>>> import numpy as np
>>> np.set_printoptions(suppress=True, linewidth=100)
>>> def rnd(a):
...     return np.round(a, 3) + 0
... 
>>> A = np.loadtxt("m.csv", delimiter=",")
>>> A
array([[  4.,  -8., -15.,  -3.,  -4.,   3.,   2.,   0.,   5.,   6.,   5.],
       [  0.,  -8., -10.,  -2.,  -1.,   1.,  -4.,   4.,  -2.,  -6.,   9.],
       [  4.,  -7.,  30.,   6.,   9.,  -8.,   2.,   3.,   6.,  -2.,   6.],
       [ -3.,  -5., -25.,  -5.,   7.,   0.,  -2.,  -3.,   5.,  -8.,   8.],
       [ -7.,  -7.,  30.,   6.,  -1.,  -6.,   2.,  -2.,   4.,  -6.,   3.],
       [ -8.,  -6., -20.,  -4.,  -4.,  -2.,  -7.,   1.,   9.,  -5.,   1.],
       [  9.,   7., -25.,  -5.,   4.,   3.,   4.,  -5.,  -6.,   5.,   1.],
       [  5.,   1., -40.,  -8.,  -7.,  -1.,  -9.,   4.,  -8.,  -3.,  -3.],
       [ -5.,   7.,  25.,   5.,   7.,  -8.,   4.,   0.,   7.,  -9.,  -1.],
       [  0.,   2., -35.,  -7.,  -7.,   0.,   0.,  -1.,   8.,  -1.,  -8.],
       [ -1.,   9.,  45.,   9.,  -9.,   3.,   4.,   3.,   4.,  -1.,   9.],
       [  4.,   9.,  35.,   7.,  -2.,   5.,   8.,   9.,  -8.,  -1.,  -2.],
       [ -3.,   9.,  25.,   5.,  -9.,   4.,  -9.,  -5.,   4.,  -5.,   8.]])
>>> # rank 10
>>> rng = np.random.default_rng(505)
>>> M2 = A + rng.integers(-2, 3, (13, 10)) @ rng.integers(-2, 3, (10, 11))
>>> M2
array([[ 10., -16., -10.,  -4.,  -5.,  -2.,  11.,  11.,   5.,  14.,   5.],
       [  1.,  -5., -23.,  -6., -10.,   5.,   6.,  -5.,   2.,   2.,   9.],
       [  0.,  -7.,  45.,   1.,  15.,  -5.,  -7.,   7.,   2.,  -9.,   3.],
       [ 10.,  -1., -27.,  -5.,  12.,   0., -12.,  -4.,   0.,   8.,   0.],
       [ -6., -10.,  22.,   8.,   2.,  -4.,   0.,  -2.,   4.,   2.,   1.],
       [-12.,  -2., -22.,  -5.,  -5.,  11., -10., -11.,  10.,   0.,  -5.],
       [  5.,  11., -24.,  -1.,   7.,  11.,   2., -16.,  -6.,   3., -11.],
       [  5.,   7., -44., -25., -13.,   8., -12.,   2.,  -8.,   3.,  -5.],
       [-16.,   2.,  15.,   8.,   2.,  -5.,  17.,  -5.,  16., -14.,   7.],
       [ -2.,  -5., -35., -21.,  -4.,   6.,   6.,   5.,  11.,   6.,  -9.],
       [ -1.,  16.,  42.,  17., -10.,  10.,  -7.,  -3.,   4.,   1.,   1.],
       [ -8.,  13.,  47.,  15.,  -4.,   7.,   4.,   0.,  -8., -17.,   0.],
       [  6.,  10.,  28.,   3.,  -8.,   2., -15.,  -1.,  -4.,   1.,   8.]])
>>> rnd(np.linalg.svd(M2 - A, compute_uv=False))
array([42.245, 39.673, 38.56 , 26.369, 16.521, 11.622,  7.329,  6.651,  3.648,  1.973,  0.   ])
>>> np.linalg.matrix_rank(M2 - A, tol=1e-8)
np.int64(10)
>>> np.abs(M2 - A).sum(axis=1)
array([54., 65., 60., 64., 31., 52., 51., 55., 77., 55., 53., 71., 42.])
>>> T = np.stack([A, 3 * A, A[::-1]])
>>> np.einsum("bij,cij->bc", T, T)
array([[ 15050.,  45150.,   7006.],
       [ 45150., 135450.,  21018.],
       [  7006.,  21018.,  15050.]])
>>> (T @ A.T).shape
(3, 13, 13)
>>> np.linalg.matrix_rank(T.reshape(3, -1))
np.int64(2)
>>> rnd(np.linalg.norm(T, axis=(1, 2)))
array([122.678, 368.035, 122.678])
>>> np.linalg.matrix_rank(T)
array([10, 10, 10])
>>> T.sum(axis=0)
array([[  13.,  -23.,  -35.,   -7.,  -25.,   16.,   -1.,   -5.,   24.,   19.,   28.],
       [   4.,  -23.,   -5.,   -1.,   -6.,    9.,   -8.,   25.,  -16.,  -25.,   34.],
       [  15.,  -19.,  165.,   33.,   27.,  -29.,   12.,   15.,   28.,   -9.,   33.],
       [ -12.,  -18., -135.,  -27.,   21.,    0.,   -8.,  -13.,   28.,  -33.,   24.],
       [ -33.,  -21.,  145.,   29.,    3.,  -32.,   12.,   -8.,   23.,  -33.,   11.],
       [ -27.,  -23., -120.,  -24.,  -23.,   -9.,  -37.,    8.,   28.,  -23.,    1.],
       [  45.,   35., -125.,  -25.,   20.,   15.,   20.,  -25.,  -30.,   25.,    5.],
       [  12.,   -2., -180.,  -36.,  -32.,   -6.,  -43.,   17.,  -23.,  -17.,  -11.],
       [ -27.,   21.,  130.,   26.,   27.,  -38.,   18.,   -2.,   32.,  -42.,   -1.],
       [  -3.,    3., -165.,  -33.,  -21.,    0.,   -2.,   -7.,   37.,  -12.,  -24.],
       [   0.,   29.,  210.,   42.,  -27.,    4.,   18.,   15.,   22.,   -6.,   42.],
       [  16.,   28.,  130.,   26.,   -9.,   21.,   28.,   40.,  -34.,  -10.,    1.],
       [  -8.,   28.,   85.,   17.,  -40.,   19.,  -34.,  -20.,   21.,  -14.,   37.]])
>>> mat = np.load("x.npy")
>>> rnd(mat)
array([[ 0.054,  0.018, -0.127, -0.09 ,  0.163,  0.018],
       [ 0.018,  0.006, -0.042, -0.03 ,  0.054,  0.006],
       [-0.127, -0.042,  0.295,  0.211, -0.38 , -0.042],
       [-0.09 , -0.03 ,  0.211,  0.151, -0.271, -0.03 ],
       [ 0.163,  0.054, -0.38 , -0.271,  0.488,  0.054],
       [ 0.018,  0.006, -0.042, -0.03 ,  0.054,  0.006]])
>>> # rows 1 and 5 are equal
>>> def softmax(z):
...     e = np.exp(z - z.max(axis=-1, keepdims=True))
...     return e / e.sum(axis=-1, keepdims=True)
... 
>>> rnd(softmax(mat[2] + 5))
array([0.145, 0.158, 0.222, 0.204, 0.113, 0.158])
>>> rnd(softmax(10 * mat[2]))
array([0.01 , 0.023, 0.66 , 0.284, 0.001, 0.023])
>>> S = mat @ mat.T / np.sqrt(6)
>>> softmax(S).round(6).argmax(axis=1)
array([4, 4, 2, 2, 4, 4])
>>> vals, V = np.linalg.eigh(mat)
>>> x0 = np.array([4, 3, 1, 1, 8, 6])
>>> rnd(V * np.abs(vals) @ V.T)
array([[ 0.054,  0.018, -0.127, -0.09 ,  0.163,  0.018],
       [ 0.018,  0.006, -0.042, -0.03 ,  0.054,  0.006],
       [-0.127, -0.042,  0.295,  0.211, -0.38 , -0.042],
       [-0.09 , -0.03 ,  0.211,  0.151, -0.271, -0.03 ],
       [ 0.163,  0.054, -0.38 , -0.271,  0.488,  0.054],
       [ 0.018,  0.006, -0.042, -0.03 ,  0.054,  0.006]])
>>> rnd(x0 @ mat @ x0)
np.float64(39.524)
>>> rnd(x0 @ mat @ x0 / (x0 @ x0)), rnd(vals[0]), rnd(vals[-1])
(np.float64(0.311), np.float64(0.0), np.float64(1.0))
>>> feats = np.array([[1.0, 4.0, 0.0, 0.0, 0.0, 0.0, 0.0],
...     [4.0, 1.0, 4.0, 0.0, 0.0, 0.0, 0.0],
...     [0.0, 4.0, -1.0, 4.0, 0.0, 0.0, 0.0],
...     [0.0, 0.0, 4.0, 0.0, 4.0, 0.0, 0.0],
...     [0.0, 0.0, 0.0, 4.0, 0.0, 4.0, 0.0],
...     [0.0, 0.0, 0.0, 0.0, 4.0, 2.0, 4.0],
...     [0.0, 0.0, 0.0, 0.0, 0.0, 4.0, 1.0]])
>>> vals, V = np.linalg.eigh(feats)
>>> rnd(np.abs(V[:, -1]))
array([0.157, 0.268, 0.303, 0.403, 0.487, 0.554, 0.323])
>>> (vals > 1e-8).sum(), (vals < -1e-8).sum()
(np.int64(4), np.int64(3))
>>> np.abs(V[:, -1]).round(6).argmax()
np.int64(5)
>>> rnd(np.linalg.eigvalsh(feats @ feats))
array([ 0.073,  4.93 , 13.914, 23.439, 42.509, 53.465, 61.669])
>>> rnd(V.T @ V)
array([[1., 0., 0., 0., 0., 0., 0.],
       [0., 1., 0., 0., 0., 0., 0.],
       [0., 0., 1., 0., 0., 0., 0.],
       [0., 0., 0., 1., 0., 0., 0.],
       [0., 0., 0., 0., 1., 0., 0.],
       [0., 0., 0., 0., 0., 1., 0.],
       [0., 0., 0., 0., 0., 0., 1.]])
>>> rnd(vals)
array([-7.312, -4.841, -2.22 ,  0.271,  3.73 ,  6.52 ,  7.853])
>>> rnd(V.T @ feats @ V)
array([[-7.312,  0.   ,  0.   ,  0.   ,  0.   ,  0.   ,  0.   ],
       [ 0.   , -4.841,  0.   ,  0.   ,  0.   ,  0.   ,  0.   ],
       [ 0.   ,  0.   , -2.22 ,  0.   ,  0.   ,  0.   ,  0.   ],
       [ 0.   ,  0.   ,  0.   ,  0.271,  0.   ,  0.   ,  0.   ],
       [ 0.   ,  0.   ,  0.   ,  0.   ,  3.73 ,  0.   ,  0.   ],
       [ 0.   ,  0.   ,  0.   ,  0.   ,  0.   ,  6.52 ,  0.   ],
       [ 0.   ,  0.   ,  0.   ,  0.   ,  0.   ,  0.   ,  7.853]])
>>> r0 = np.array([1, 1, 1, 0, 1, 2, 3])
>>> M2 = feats + np.outer(r0, np.eye(7)[6])
>>> np.linalg.matrix_rank(np.linalg.inv(M2) - np.linalg.inv(feats), tol=1e-8)
np.int64(1)
>>> r = np.linalg.matrix_rank(mat)
>>> r
np.int64(1)
>>> N = np.linalg.svd(mat)[2][r:].T
>>> [int(np.linalg.matrix_rank(np.delete(mat, i, axis=0))) for i in range(6)]
[1, 1, 1, 1, 1, 1]
>>> N.shape
(6, 5)
>>> [int(np.linalg.matrix_rank(mat[:i])) for i in range(1, len(mat) + 1)]
[1, 1, 1, 1, 1, 1]
>>> rnd(N @ N.T)
array([[ 0.946, -0.018,  0.127,  0.09 , -0.163, -0.018],
       [-0.018,  0.994,  0.042,  0.03 , -0.054, -0.006],
       [ 0.127,  0.042,  0.705, -0.211,  0.38 ,  0.042],
       [ 0.09 ,  0.03 , -0.211,  0.849,  0.271,  0.03 ],
       [-0.163, -0.054,  0.38 ,  0.271,  0.512, -0.054],
       [-0.018, -0.006,  0.042,  0.03 , -0.054,  0.994]])
>>> np.linalg.matrix_rank(mat.T @ mat), np.linalg.matrix_rank(mat @ mat.T)
(np.int64(1), np.int64(1))
>>> lab = rng.permutation(7)
>>> lab
array([4, 1, 3, 2, 6, 5, 0])
>>> M2 = feats[lab][:, lab]
>>> rnd(np.sort(np.abs(np.linalg.eigvals(M2))))
array([0.271, 2.22 , 3.73 , 4.841, 6.52 , 7.312, 7.853])
>>> M2 = np.linalg.inv(feats)
>>> rnd(np.linalg.slogdet(feats)[0])
np.float64(-1.0)
>>> rnd(np.linalg.det(feats) * np.linalg.det(M2))
np.float64(1.0)
>>> rnd(np.linalg.cond(feats))
np.float64(29.007)
>>> rnd(np.linalg.inv(M2))
array([[ 1.,  4.,  0.,  0.,  0.,  0.,  0.],
       [ 4.,  1.,  4.,  0.,  0.,  0.,  0.],
       [ 0.,  4., -1.,  4.,  0.,  0.,  0.],
       [ 0.,  0.,  4.,  0.,  4.,  0.,  0.],
       [ 0.,  0.,  0.,  4.,  0.,  4.,  0.],
       [ 0.,  0.,  0.,  0.,  4.,  2.,  4.],
       [ 0.,  0.,  0.,  0.,  0.,  4.,  1.]])
